% python3 -q
>>> import numpy as np
>>> np.set_printoptions(precision=2, suppress=True, linewidth=160)
>>> J = np.loadtxt("sample10.csv", delimiter=",")
>>> print(J)
[[2. 1. 0. 2. 3.]
 [3. 4. 1. 2. 6.]
 [4. 4. 4. 4. 6.]
 [3. 2. 3. 4. 3.]
 [2. 1. 2. 2. 0.]
 [3. 4. 1. 2. 6.]
 [3. 2. 1. 4. 6.]
 [2. 1. 2. 2. 0.]
 [3. 2. 1. 4. 6.]
 [2. 1. 2. 2. 0.]
 [2. 1. 2. 2. 0.]
 [0. 0. 0. 0. 0.]
 [0. 0. 0. 0. 0.]
 [5. 4. 3. 4. 6.]
 [2. 1. 2. 2. 0.]
 [4. 4. 4. 4. 6.]]
>>> # rows 1 and 5 are equal
>>> M2 = J[0, 0] * J[1:] - np.outer(J[1:, 0], J[0])
>>> print(M2)
[[ 0.  5.  2. -2.  3.]
 [ 0.  4.  8.  0.  0.]
 [ 0.  1.  6.  2. -3.]
 [ 0.  0.  4.  0. -6.]
 [ 0.  5.  2. -2.  3.]
 [ 0.  1.  2.  2.  3.]
 [ 0.  0.  4.  0. -6.]
 [ 0.  1.  2.  2.  3.]
 [ 0.  0.  4.  0. -6.]
 [ 0.  0.  4.  0. -6.]
 [ 0.  0.  0.  0.  0.]
 [ 0.  0.  0.  0.  0.]
 [ 0.  3.  6. -2. -3.]
 [ 0.  0.  4.  0. -6.]
 [ 0.  4.  8.  0.  0.]]
>>> print(J[:, 0] / J[0, 0])
[1.  1.5 2.  1.5 1.  1.5 1.5 1.  1.5 1.  1.  0.  0.  2.5 1.  2. ]
>>> print(np.flatnonzero(~M2.round(6).any(axis=1)))
[10 11]
>>> print(np.allclose(M2[:-1].T @ np.linalg.lstsq(M2[:-1].T, M2[-1])[0], M2[-1]))
True
>>> print(np.unique(M2.round(6), axis=0).shape)
(7, 5)
>>> x = np.array([-3, 5, 2, -3, 2])
>>> rhs = J @ x
>>> c, lr = np.zeros(5), 1 / np.linalg.norm(J, 2) ** 2
>>> for i in range(50):
...     c -= lr * J.T @ (J @ c - rhs)
...     if i % 10 == 0: print(i, round(np.linalg.norm(J @ c - rhs), 2))
... 
0 23.19
10 17.33
20 14.19
30 12.07
40 10.41
>>> print(np.round(np.linalg.cond(J), 2))
48.11
>>> print(c)
[-0.51  2.56  0.39 -2.28  2.02]
>>> basis = J[[7, 0]].astype(float)
>>> for _ in range(7):
...     lab = np.linalg.norm(J[:, None] - basis, axis=-1).argmin(axis=1)
...     basis = np.array([J[lab == j].mean(axis=0) for j in range(2)])
... 
>>> print(lab)
[0 1 1 1 0 1 1 0 1 0 0 0 0 1 0 1]
>>> print(basis)
[[1.5  0.75 1.25 1.5  0.38]
 [3.5  3.25 2.25 3.5  5.62]]
